>>> import numpy as np
>>> np.set_printoptions(precision=1, suppress=True, linewidth=160)
>>> rd = lambda a: np.round(a, 1) + 0
>>> E = np.load("data.npy")
>>> rd(E)
array([[-0.4, -1.9, -1.1,  0.6, -2.2, -1.3,  3.6],
       [ 1.3, -1.2,  0. ,  3.4,  0.8, -2.7, -1.5],
       [-3.6, -0.7, -2.8,  0.5,  1.7,  0.1, -0.7],
       [-1.3, -3. ,  2.4, -2.2,  0.2, -1.4, -1. ],
       [ 2.2, -0.4, -3. , -2.6, -0.2, -1.5, -1.1],
       [ 1.3, -0.6,  0.3, -0.5,  4. ,  0.1,  2.5],
       [ 1.3, -3.1, -0.7,  0.8, -0.3,  3.4, -0.8]])
>>> f, r1 = E[1], E[5]
>>> rd(f @ f)
np.float64(25.0)
>>> pr = (f @ r1) / (f @ f) * f
>>> (r1 - pr) @ f
np.float64(0.0)
>>> np.linalg.matrix_rank(np.outer(f, r1))
np.int64(1)
>>> rd(r1 - pr)
array([ 1.3, -0.6,  0.3, -0.5,  4. ,  0.1,  2.5])
>>> rng = np.random.default_rng(8379)
>>> z = rng.permutation(7)
>>> z
array([3, 4, 0, 1, 2, 5, 6])
>>> M2 = E[z][:, z]
>>> rd(M2)
array([[-2.2,  0.2, -1.3, -3. ,  2.4, -1.4, -1. ],
       [-2.6, -0.2,  2.2, -0.4, -3. , -1.5, -1.1],
       [ 0.6, -2.2, -0.4, -1.9, -1.1, -1.3,  3.6],
       [ 3.4,  0.8,  1.3, -1.2,  0. , -2.7, -1.5],
       [ 0.5,  1.7, -3.6, -0.7, -2.8,  0.1, -0.7],
       [-0.5,  4. ,  1.3, -0.6,  0.3,  0.1,  2.5],
       [ 0.8, -0.3,  1.3, -3.1, -0.7,  3.4, -0.8]])
>>> rd(np.sort(np.abs(np.linalg.eigvals(M2))))
array([5., 5., 5., 5., 5., 5., 5.])
>>> np.allclose(M2, E)
False
>>> rd(np.diag(M2))
array([-2.2, -0.2, -0.4, -1.2, -2.8,  0.1, -0.8])
>>> rd(np.linalg.det(M2)), rd(np.linalg.det(E[z]))
(np.float64(78125.0), np.float64(78125.0))
>>> x = np.array([2, 0, 3, 5, -6, 9, -8])
>>> target = E @ x
>>> rd(target)
array([-28.5,   3. , -17.7, -13.3, -21.9, -42.5,  43.4])
>>> rd(np.linalg.solve(E.T, E[1]))
array([0., 1., 0., 0., 0., 0., 0.])
>>> rd(np.linalg.solve(E, target + E[:, 6]))
array([ 2.,  0.,  3.,  5., -6.,  9., -7.])
>>> rd(np.linalg.solve(E, E[:, 1]))
array([0., 1., 0., 0., 0., 0., 0.])
>>> rd(np.linalg.solve(E, 4 * target))
array([  8.,   0.,  12.,  20., -24.,  36., -32.])
>>> E.shape
(7, 7)
>>> np.count_nonzero(E)
np.int64(49)
>>> rd(E.sum(axis=0))
array([  0.9, -11. ,  -4.9,  -0.1,   4.1,  -3.4,   1.1])
>>> np.zeros(7, 7)
Traceback (most recent call last):
  File "<python-input-30>", line 1, in <module>
    np.zeros(7, 7)
    ~~~~~~~~^^^^^^
TypeError: Cannot interpret '7' as a data type
>>> np.unravel_index(np.abs(E).argmax(), E.shape)
(np.int64(5), np.int64(4))
>>> rd(np.diff(E, axis=0))
array([[ 1.8,  0.6,  1.1,  2.8,  3. , -1.4, -5.1],
       [-4.9,  0.5, -2.9, -2.9,  0.9,  2.7,  0.8],
       [ 2.2, -2.3,  5.3, -2.7, -1.5, -1.5, -0.3],
       [ 3.6,  2.6, -5.5, -0.4, -0.4, -0.1, -0.1],
       [-0.9, -0.1,  3.3,  2.2,  4.2,  1.6,  3.6],
       [ 0. , -2.6, -0.9,  1.3, -4.4,  3.3, -3.3]])
>>> rd(np.linalg.norm(E))
np.float64(13.2)
>>> rd(np.linalg.svd(E, compute_uv=False))
array([5., 5., 5., 5., 5., 5., 5.])
>>> rd(E - E[0])
array([[ 0. ,  0. ,  0. ,  0. ,  0. ,  0. ,  0. ],
       [ 1.8,  0.6,  1.1,  2.8,  3. , -1.4, -5.1],
       [-3.1,  1.1, -1.7, -0.2,  4. ,  1.4, -4.3],
       [-0.9, -1.2,  3.5, -2.9,  2.4, -0.1, -4.6],
       [ 2.7,  1.4, -1.9, -3.3,  2. , -0.2, -4.7],
       [ 1.8,  1.3,  1.4, -1.1,  6.2,  1.4, -1.1],
       [ 1.8, -1.3,  0.4,  0.1,  1.9,  4.7, -4.4]])
>>> rd(E.sum(axis=1))
array([-2.7,  0.2, -5.5, -6.3, -6.7,  7.2,  0.6])
